$ ipython --no-banner

In [1]: import numpy as np

In [2]: import numpy.linalg as la

In [3]: np.set_printoptions(precision=3, suppress=True, linewidth=160, sign=" ")

In [4]: def rnd(a):
   ...:     return np.round(a, 3) + 0
   ...: 

In [5]: mat = np.loadtxt("arr.csv", delimiter=",")

In [6]: rnd(mat)
Out[6]: 
array([[ 0.666,  0.069, -0.169,  0.049,  0.135, -0.154, -0.079,  0.046,  0.067,  0.363, -0.003],
       [ 0.069,  0.666,  0.071, -0.117,  0.129,  0.034, -0.227,  0.214, -0.113, -0.101,  0.246],
       [-0.169,  0.071,  0.679, -0.102, -0.037, -0.127, -0.189,  0.135,  0.188,  0.026, -0.257],
       [ 0.049, -0.117, -0.102,  0.724, -0.007, -0.13 , -0.043,  0.12 ,  0.286, -0.207,  0.124],
       [ 0.135,  0.129, -0.037, -0.007,  0.834,  0.054,  0.072, -0.074,  0.054, -0.191, -0.222],
       [-0.154,  0.034, -0.127, -0.13 ,  0.054,  0.817,  0.037,  0.025,  0.262,  0.094,  0.096],
       [-0.079, -0.227, -0.189, -0.043,  0.072,  0.037,  0.544,  0.311, -0.166, -0.015, -0.147],
       [ 0.046,  0.214,  0.135,  0.12 , -0.074,  0.025,  0.311,  0.751,  0.024,  0.054, -0.001],
       [ 0.067, -0.113,  0.188,  0.286,  0.054,  0.262, -0.166,  0.024,  0.472,  0.097, -0.072],
       [ 0.363, -0.101,  0.026, -0.207, -0.191,  0.094, -0.015,  0.054,  0.097,  0.476, -0.078],
       [-0.003,  0.246, -0.257,  0.124, -0.222,  0.096, -0.147, -0.001, -0.072, -0.078,  0.373]])

In [7]: w, evecs = la.eigh(mat)

In [8]: rnd(evecs.T @ mat @ evecs)
Out[8]: 
array([[ 0.,  0.,  0.,  0.,  0.,  0.,  0.,  0.,  0.,  0.,  0.],
       [ 0.,  0.,  0.,  0.,  0.,  0.,  0.,  0.,  0.,  0.,  0.],
       [ 0.,  0.,  0.,  0.,  0.,  0.,  0.,  0.,  0.,  0.,  0.],
       [ 0.,  0.,  0.,  0.,  0.,  0.,  0.,  0.,  0.,  0.,  0.],
       [ 0.,  0.,  0.,  0.,  1.,  0.,  0.,  0.,  0.,  0.,  0.],
       [ 0.,  0.,  0.,  0.,  0.,  1.,  0.,  0.,  0.,  0.,  0.],
       [ 0.,  0.,  0.,  0.,  0.,  0.,  1.,  0.,  0.,  0.,  0.],
       [ 0.,  0.,  0.,  0.,  0.,  0.,  0.,  1.,  0.,  0.,  0.],
       [ 0.,  0.,  0.,  0.,  0.,  0.,  0.,  0.,  1.,  0.,  0.],
       [ 0.,  0.,  0.,  0.,  0.,  0.,  0.,  0.,  0.,  1.,  0.],
       [ 0.,  0.,  0.,  0.,  0.,  0.,  0.,  0.,  0.,  0.,  1.]])

In [9]: rnd(la.svd(mat, compute_uv=False))
Out[9]: array([ 1.,  1.,  1.,  1.,  1.,  1.,  1.,  0.,  0.,  0.,  0.])

In [10]: rnd(evecs @ np.diag(w) @ evecs.T)
Out[10]: 
array([[ 0.666,  0.069, -0.169,  0.049,  0.135, -0.154, -0.079,  0.046,  0.067,  0.363, -0.003],
       [ 0.069,  0.666,  0.071, -0.117,  0.129,  0.034, -0.227,  0.214, -0.113, -0.101,  0.246],
       [-0.169,  0.071,  0.679, -0.102, -0.037, -0.127, -0.189,  0.135,  0.188,  0.026, -0.257],
       [ 0.049, -0.117, -0.102,  0.724, -0.007, -0.13 , -0.043,  0.12 ,  0.286, -0.207,  0.124],
       [ 0.135,  0.129, -0.037, -0.007,  0.834,  0.054,  0.072, -0.074,  0.054, -0.191, -0.222],
       [-0.154,  0.034, -0.127, -0.13 ,  0.054,  0.817,  0.037,  0.025,  0.262,  0.094,  0.096],
       [-0.079, -0.227, -0.189, -0.043,  0.072,  0.037,  0.544,  0.311, -0.166, -0.015, -0.147],
       [ 0.046,  0.214,  0.135,  0.12 , -0.074,  0.025,  0.311,  0.751,  0.024,  0.054, -0.001],
       [ 0.067, -0.113,  0.188,  0.286,  0.054,  0.262, -0.166,  0.024,  0.472,  0.097, -0.072],
       [ 0.363, -0.101,  0.026, -0.207, -0.191,  0.094, -0.015,  0.054,  0.097,  0.476, -0.078],
       [-0.003,  0.246, -0.257,  0.124, -0.222,  0.096, -0.147, -0.001, -0.072, -0.078,  0.373]])

In [11]: rnd(evecs.T @ evecs)
Out[11]: 
array([[ 1.,  0.,  0.,  0.,  0.,  0.,  0.,  0.,  0.,  0.,  0.],
       [ 0.,  1.,  0.,  0.,  0.,  0.,  0.,  0.,  0.,  0.,  0.],
       [ 0.,  0.,  1.,  0.,  0.,  0.,  0.,  0.,  0.,  0.,  0.],
       [ 0.,  0.,  0.,  1.,  0.,  0.,  0.,  0.,  0.,  0.,  0.],
       [ 0.,  0.,  0.,  0.,  1.,  0.,  0.,  0.,  0.,  0.,  0.],
       [ 0.,  0.,  0.,  0.,  0.,  1.,  0.,  0.,  0.,  0.,  0.],
       [ 0.,  0.,  0.,  0.,  0.,  0.,  1.,  0.,  0.,  0.,  0.],
       [ 0.,  0.,  0.,  0.,  0.,  0.,  0.,  1.,  0.,  0.,  0.],
       [ 0.,  0.,  0.,  0.,  0.,  0.,  0.,  0.,  1.,  0.,  0.],
       [ 0.,  0.,  0.,  0.,  0.,  0.,  0.,  0.,  0.,  1.,  0.],
       [ 0.,  0.,  0.,  0.,  0.,  0.,  0.,  0.,  0.,  0.,  1.]])

In [12]: rnd(w)
Out[12]: array([ 0.,  0.,  0.,  0.,  1.,  1.,  1.,  1.,  1.,  1.,  1.])
